% ipython --no-banner

In [1]: import numpy as np

In [2]: import numpy.linalg as la

In [3]: np.set_printoptions(precision=2, suppress=True, linewidth=160, legacy="1.25")

In [4]: tidy = lambda a: np.round(a, 2) + 0

In [5]: other = np.array([[4, 3], [1, 4]])

In [6]: Z = np.array([[2, 3], [2, 1]])

In [7]: m1 = np.kron(other, Z)

In [8]: m1
Out[8]: 
array([[ 8, 12,  6,  9],
       [ 8,  4,  6,  3],
       [ 2,  3,  8, 12],
       [ 2,  1,  8,  4]])

In [9]: ang = np.radians(15)

In [10]: R = np.eye(4)

In [11]: R[3, 3] = R[0, 0] = np.cos(ang)

In [12]: R[3, 0], R[0, 3] = -np.sin(ang), np.sin(ang)

In [13]: tidy(R)
Out[13]: 
array([[ 0.97,  0.  ,  0.  ,  0.26],
       [ 0.  ,  1.  ,  0.  ,  0.  ],
       [ 0.  ,  0.  ,  1.  ,  0.  ],
       [-0.26,  0.  ,  0.  ,  0.97]])

In [14]: other = m1 @ R.T

In [15]: np.allclose(m1 @ m1.T, other @ other.T)
Out[15]: True

In [16]: rng = np.random.default_rng(97969)

In [17]: z = rng.permutation(4)

In [18]: z
Out[18]: array([0, 3, 1, 2])

In [19]: other = R[z][:, z]

In [20]: tidy(np.diag(other))
Out[20]: array([0.97, 0.97, 1.  , 1.  ])

In [21]: tidy(la.det(other)), tidy(la.det(R[z]))
Out[21]: (1.0, 1.0)

In [22]: np.allclose(other, R)
Out[22]: False

In [23]: tidy(other)
Out[23]: 
array([[ 0.97,  0.26,  0.  ,  0.  ],
       [-0.26,  0.97,  0.  ,  0.  ],
       [ 0.  ,  0.  ,  1.  ,  0.  ],
       [ 0.  ,  0.  ,  0.  ,  1.  ]])

In [24]: tidy(np.sort(np.abs(la.eigvals(other))))
Out[24]: array([1., 1., 1., 1.])

In [25]: u, g = m1[2], m1[0]

In [26]: u @ u
Out[26]: 221

In [27]: u @ g
Out[27]: 208

In [28]: p = (u @ g) / (u @ u) * u

In [29]: tidy(p)
Out[29]: array([ 1.88,  2.82,  7.53, 11.29])

In [30]: tidy(la.norm(u + g) ** 2 + la.norm(u - g) ** 2)
Out[30]: 1092.0

In [31]: tidy(g - p)
Out[31]: array([ 6.12,  9.18, -1.53, -2.29])

In [32]: np.outer(u, g)
Out[32]: 
array([[ 16,  24,  12,  18],
       [ 24,  36,  18,  27],
       [ 64,  96,  48,  72],
       [ 96, 144,  72, 108]])

In [33]: tidy((g - p) @ u)
Out[33]: 0.0

In [34]: Q = m1.astype(float).copy()

In [35]: for j in range(4):
    ...:     Q[:, j] -= Q[:, :j] @ (Q[:, :j].T @ Q[:, j])
    ...:     Q[:, j] /= la.norm(Q[:, j])
    ...: 

In [36]: tidy(Q.T @ m1)
Out[36]: 
array([[11.66, 11.66, 10.98, 10.98],
       [ 0.  ,  5.83,  0.  ,  5.49],
       [ 0.  ,  0.  ,  8.92,  8.92],
       [ 0.  ,  0.  ,  0.  ,  4.46]])

In [37]: data = np.loadtxt("test17.csv", delimiter=",")

In [38]: data
Out[38]: 
array([[ 2.02,  3.  , -1.99, -1.02, -0.03],
       [ 1.98,  3.02, -1.96, -1.02, -0.03],
       [ 2.04,  2.96, -1.99, -1.02,  0.04],
       [ 1.99,  3.01, -1.99, -1.02,  0.  ],
       [ 1.99,  3.  , -2.  , -1.01, -0.02],
       [ 1.99,  2.99, -2.  , -0.99, -0.01],
       [ 2.  ,  2.99, -1.99, -1.02, -0.03],
       [ 2.03,  2.97, -2.01, -1.03,  0.01],
       [ 2.  ,  3.02, -1.99, -0.97,  0.  ],
       [ 2.02,  3.  , -1.99, -1.01,  0.02],
       [ 3.01,  0.01, -0.99,  2.02, -0.99],
       [ 2.98,  0.02, -1.05,  2.01, -1.04],
       [ 2.98, -0.02, -1.05,  2.01, -0.98],
       [ 2.96,  0.02, -1.04,  2.02, -1.  ],
       [ 3.02,  0.02, -1.  ,  1.99, -0.95],
       [ 3.05,  0.01, -0.94,  1.99, -0.98],
       [ 3.  ,  0.  , -1.  ,  1.99, -0.98],
       [ 3.01,  0.03, -1.03,  2.01, -0.99],
       [ 2.97,  0.  , -0.98,  1.97, -1.  ],
       [ 2.97, -0.01, -1.02,  1.98, -1.01]])

In [39]: vec = np.array([-3, -6, 8, 2, 4])

In [40]: target = data @ vec

In [41]: tidy(la.pinv(data) @ data)
Out[41]: 
array([[1., 0., 0., 0., 0.],
       [0., 1., 0., 0., 0.],
       [0., 0., 1., 0., 0.],
       [0., 0., 0., 1., 0.],
       [0., 0., 0., 0., 1.]])

In [42]: target = target + 0.02 * rng.normal(size=20)

In [43]: tidy(target)
Out[43]: 
array([-42.12, -41.87, -41.69, -42.  , -42.07, -41.92, -42.02, -42.  , -41.98, -41.96, -16.97, -17.59, -17.13, -17.23, -17.05, -16.69, -16.91, -17.39, -16.81,
       -17.06])

In [44]: b, *_ = la.lstsq(data, target)

In [45]: tidy(la.norm(target - data @ b))
Out[45]: 0.08

In [46]: [round(float(la.norm(la.solve(data.T @ data + lam * np.eye(5), data.T @ target))), 2) for lam in (0, 1, 10, 100)]
Out[46]: [11.11, 9.88, 9.44, 6.65]

In [47]: vec = np.array([-5, -4, -5, -4, 0])

In [48]: h = np.maximum(data @ vec, 0)

In [49]: h
Out[49]: array([0., 0., 0., 0., 0., 0., 0., 0., 0., 0., 0., 0., 0., 0., 0., 0., 0., 0., 0., 0.])

In [50]: data.T @ h
Out[50]: array([0., 0., 0., 0., 0.])

In [51]: T = np.stack([data, 3 * data, data[::-1]])

In [52]: la.matrix_rank(T)
Out[52]: array([5, 5, 5])

In [53]: (T @ data.T).shape
Out[53]: (3, 20, 20)

In [54]: tidy(la.norm(T, axis=(1, 2)))
Out[54]: array([18.16, 54.47, 18.16])

In [55]: Q, R = la.qr(data)

In [56]: np.allclose(R.T @ R, data.T @ data)
Out[56]: True

In [57]: np.trace(Q @ Q.T)
Out[57]: 5.0

In [58]: tidy(np.abs(np.diag(R)))
Out[58]: array([11.4 ,  7.86,  0.14,  0.14,  0.1 ])

In [59]: tidy(Q @ R)
Out[59]: 
array([[ 2.02,  3.  , -1.99, -1.02, -0.03],
       [ 1.98,  3.02, -1.96, -1.02, -0.03],
       [ 2.04,  2.96, -1.99, -1.02,  0.04],
       [ 1.99,  3.01, -1.99, -1.02,  0.  ],
       [ 1.99,  3.  , -2.  , -1.01, -0.02],
       [ 1.99,  2.99, -2.  , -0.99, -0.01],
       [ 2.  ,  2.99, -1.99, -1.02, -0.03],
       [ 2.03,  2.97, -2.01, -1.03,  0.01],
       [ 2.  ,  3.02, -1.99, -0.97,  0.  ],
       [ 2.02,  3.  , -1.99, -1.01,  0.02],
       [ 3.01,  0.01, -0.99,  2.02, -0.99],
       [ 2.98,  0.02, -1.05,  2.01, -1.04],
       [ 2.98, -0.02, -1.05,  2.01, -0.98],
       [ 2.96,  0.02, -1.04,  2.02, -1.  ],
       [ 3.02,  0.02, -1.  ,  1.99, -0.95],
       [ 3.05,  0.01, -0.94,  1.99, -0.98],
       [ 3.  ,  0.  , -1.  ,  1.99, -0.98],
       [ 3.01,  0.03, -1.03,  2.01, -0.99],
       [ 2.97,  0.  , -0.98,  1.97, -1.  ],
       [ 2.97, -0.01, -1.02,  1.98, -1.01]])

In [60]: tidy(Q.T @ Q)
Out[60]: 
array([[1., 0., 0., 0., 0.],
       [0., 1., 0., 0., 0.],
       [0., 0., 1., 0., 0.],
       [0., 0., 0., 1., 0.],
       [0., 0., 0., 0., 1.]])

In [61]: Q, vecs = la.qr(data[:, :1])[0], la.qr(data[:, 1:])[0]

In [62]: sigma = la.svd(Q.T @ vecs, compute_uv=False)

In [63]: tidy(np.degrees(np.arccos(sigma.clip(0, 1))))
Out[63]: array([1.03])

In [64]: tidy(sigma)
Out[64]: array([1.])

In [65]: A = np.load("layer13.npy")

In [66]: tidy(A)
Out[66]: 
array([[  3.23,  -9.3 ,  -4.3 ,  -6.23],
       [  2.11,  -7.81,  -2.81,  -5.11],
       [  1.4 ,  -6.87,  -1.87,  -4.4 ],
       [ -2.3 ,  -1.93,   3.07,  -0.7 ],
       [  0.42,  -5.55,  -0.55,  -3.42],
       [ -1.52,  -2.97,   2.03,  -1.48],
       [ -0.9 ,  -3.8 ,   1.2 ,  -2.1 ],
       [ -0.63,  -4.16,   0.84,  -2.37],
       [ -0.56,  -4.26,   0.74,  -2.44],
       [ -1.69,  -2.75,   2.25,  -1.31],
       [ -1.01,  -3.65,   1.35,  -1.99],
       [  0.86,  -6.14,  -1.14,  -3.86],
       [ -3.66,  -0.12,   4.88,   0.66],
       [ -3.57,  -0.25,   4.75,   0.57],
       [  0.06,  -5.08,  -0.08,  -3.06],
       [ -0.42,  -4.43,   0.57,  -2.58],
       [ -4.28,   0.7 ,   5.7 ,   1.28],
       [ -3.59,  -0.21,   4.79,   0.59],
       [ -3.16,  -0.79,   4.21,   0.16],
       [ -6.04,   3.05,   8.05,   3.04],
       [ -4.46,   0.94,   5.94,   1.46],
       [ -0.7 ,  -4.07,   0.93,  -2.3 ],
       [ -5.  ,   1.66,   6.66,   2.  ],
       [  6.03, -13.04,  -8.04,  -9.03],
       [ -4.77,   1.36,   6.36,   1.77],
       [  0.5 ,  -5.66,  -0.66,  -3.5 ],
       [ -0.05,  -4.93,   0.07,  -2.95],
       [  1.55,  -7.07,  -2.07,  -4.55],
       [ -3.56,  -0.26,   4.74,   0.56],
       [  1.11,  -6.48,  -1.48,  -4.11],
       [  2.39,  -8.19,  -3.19,  -5.39],
       [ -0.09,  -4.89,   0.11,  -2.91],
       [  3.95, -10.26,  -5.26,  -6.95],
       [  2.63,  -8.51,  -3.51,  -5.63],
       [  2.33,  -8.11,  -3.11,  -5.33],
       [  1.3 ,  -6.73,  -1.73,  -4.3 ],
       [ -0.74,  -4.01,   0.99,  -2.26],
       [ -0.29,  -4.61,   0.39,  -2.71]])

In [67]: # null space of dimension 2

In [68]: r = la.matrix_rank(A)

In [69]: r
Out[69]: 2

In [70]: N = la.svd(A)[2][r:].T

In [71]: la.matrix_rank(A.T @ A), la.matrix_rank(A @ A.T)
Out[71]: (2, 2)

In [72]: tidy(N @ N.T)
Out[72]: 
array([[ 0.64, -0.03,  0.47,  0.05],
       [-0.03,  0.26,  0.04, -0.44],
       [ 0.47,  0.04,  0.37, -0.07],
       [ 0.05, -0.44, -0.07,  0.73]])

In [73]: [int(la.matrix_rank(A[:, :j + 1])) for j in range(4)]
Out[73]: [1, 2, 2, 2]

In [74]: [int(la.matrix_rank(np.delete(A, i, axis=0))) for i in range(38)]
Out[74]: 
[2,
 2,
 2,
 2,
 2,
 2,
 2,
 2,
 2,
 2,
 2,
 2,
 2,
 2,
 2,
 2,
 2,
 2,
 2,
 2,
 2,
 2,
 2,
 2,
 2,
 2,
 2,
 2,
 2,
 2,
 2,
 2,
 2,
 2,
 2,
 2,
 2,
 2]

In [75]: [int(la.matrix_rank(A[:i])) for i in range(1, len(A) + 1)]
Out[75]: 
[1,
 2,
 2,
 2,
 2,
 2,
 2,
 2,
 2,
 2,
 2,
 2,
 2,
 2,
 2,
 2,
 2,
 2,
 2,
 2,
 2,
 2,
 2,
 2,
 2,
 2,
 2,
 2,
 2,
 2,
 2,
 2,
 2,
 2,
 2,
 2,
 2,
 2]

In [76]: np.allclose(A @ N, 0)
Out[76]: True

In [77]: N.shape
Out[77]: (4, 2)
